In [1]: import numpy as np

In [2]: import numpy.linalg as la

In [3]: np.set_printoptions(suppress=True, linewidth=160)

In [4]: F = np.loadtxt("run19.csv", delimiter=",")

In [5]: F
Out[5]: 
array([[ 6.03, -1.  ,  7.04],
       [-1.34,  0.2 , -1.55],
       [15.79, -2.67, 18.44],
       [-7.14,  1.17, -8.33],
       [ 1.96, -0.35,  2.3 ],
       [ 5.24, -0.88,  6.13],
       [-2.36,  0.43, -2.75],
       [-1.37,  0.22, -1.6 ],
       [ 4.18, -0.67,  4.89],
       [-5.12,  0.86, -5.99],
       [ 6.67, -1.12,  7.81],
       [ 1.2 , -0.2 ,  1.36],
       [ 3.11, -0.52,  3.63]])

In [6]: cen = F - F.mean(axis=0)

In [7]: vecs = la.svd(cen)[2][:1]

In [8]: other = cen - cen @ vecs.T @ vecs

In [9]: la.norm(other, axis=1).round(6).argmax()
Out[9]: np.int64(6)

In [10]: np.round((cen @ vecs.T).std(axis=0), 2)
Out[10]: array([8.8])

In [11]: np.round(np.diag(vecs.T @ vecs), 2)
Out[11]: array([0.42, 0.01, 0.57])

In [12]: other = np.c_[F[:, :1] @ np.array([[2]]), np.array([7, 9, -5, -7, 2, 0, 9, 1, 1, -5, 9, -8, 6])]

In [13]: other
Out[13]: 
array([[ 12.06,   7.  ],
       [ -2.68,   9.  ],
       [ 31.58,  -5.  ],
       [-14.28,  -7.  ],
       [  3.92,   2.  ],
       [ 10.48,   0.  ],
       [ -4.72,   9.  ],
       [ -2.74,   1.  ],
       [  8.36,   1.  ],
       [-10.24,  -5.  ],
       [ 13.34,   9.  ],
       [  2.4 ,  -8.  ],
       [  6.22,   6.  ]])

In [14]: np.round(la.lstsq(F, other[:, 0])[0], 2) + 0
Out[14]: array([2., 0., 0.])

In [15]: la.matrix_rank(other)
Out[15]: np.int64(2)

In [16]: x = np.array([1, 0, 3])

In [17]: target = F @ x

In [18]: coef, lr = np.zeros(3), 1 / la.norm(F, 2) ** 2

In [19]: for i in range(10):
    ...:     coef -= lr * F.T @ (F @ coef - target)
    ...:     if i % 2 == 0: print(i, round(la.norm(F @ coef - target), 2))
    ...: 
0 0.05
2 0.05
4 0.05
6 0.05
8 0.05

In [20]: coef.round(2)
Out[20]: array([ 1.88, -0.32,  2.2 ])

In [21]: round(la.cond(F), 2)
Out[21]: np.float64(975.52)

In [22]: other = F / la.norm(F, axis=1, keepdims=True)

In [23]: C2 = other @ other.T

In [24]: (C2 - 2 * np.eye(13)).round(6).argmax(axis=1)
Out[24]: array([12,  7,  5,  7,  2, 10,  9,  3,  0,  3,  5, 12,  0])

In [25]: round(np.degrees(np.arccos(np.clip(C2[6, 11], -1, 1))), 2)
Out[25]: np.float64(179.08)

In [26]: np.round(la.norm(other, axis=1), 2)
Out[26]: array([1., 1., 1., 1., 1., 1., 1., 1., 1., 1., 1., 1., 1.])

In [27]: ang = np.deg2rad(36)

In [28]: W0 = np.eye(3)

In [29]: W0[np.ix_([0, 2], [0, 2])] = [[np.cos(ang), -np.sin(ang)], [np.sin(ang), np.cos(ang)]]

In [30]: W0.round(2)
Out[30]: 
array([[ 0.81,  0.  , -0.59],
       [ 0.  ,  1.  ,  0.  ],
       [ 0.59,  0.  ,  0.81]])

In [31]: x = np.array([-1, 2, 3])

In [32]: target = W0 @ x

In [33]: target.round(2)
Out[33]: array([-2.57,  2.  ,  1.84])

In [34]: np.round(la.solve(W0, W0[:, 1]), 2)
Out[34]: array([0., 1., 0.])

In [35]: np.round(la.solve(W0.T, W0[1]), 2)
Out[35]: array([0., 1., 0.])
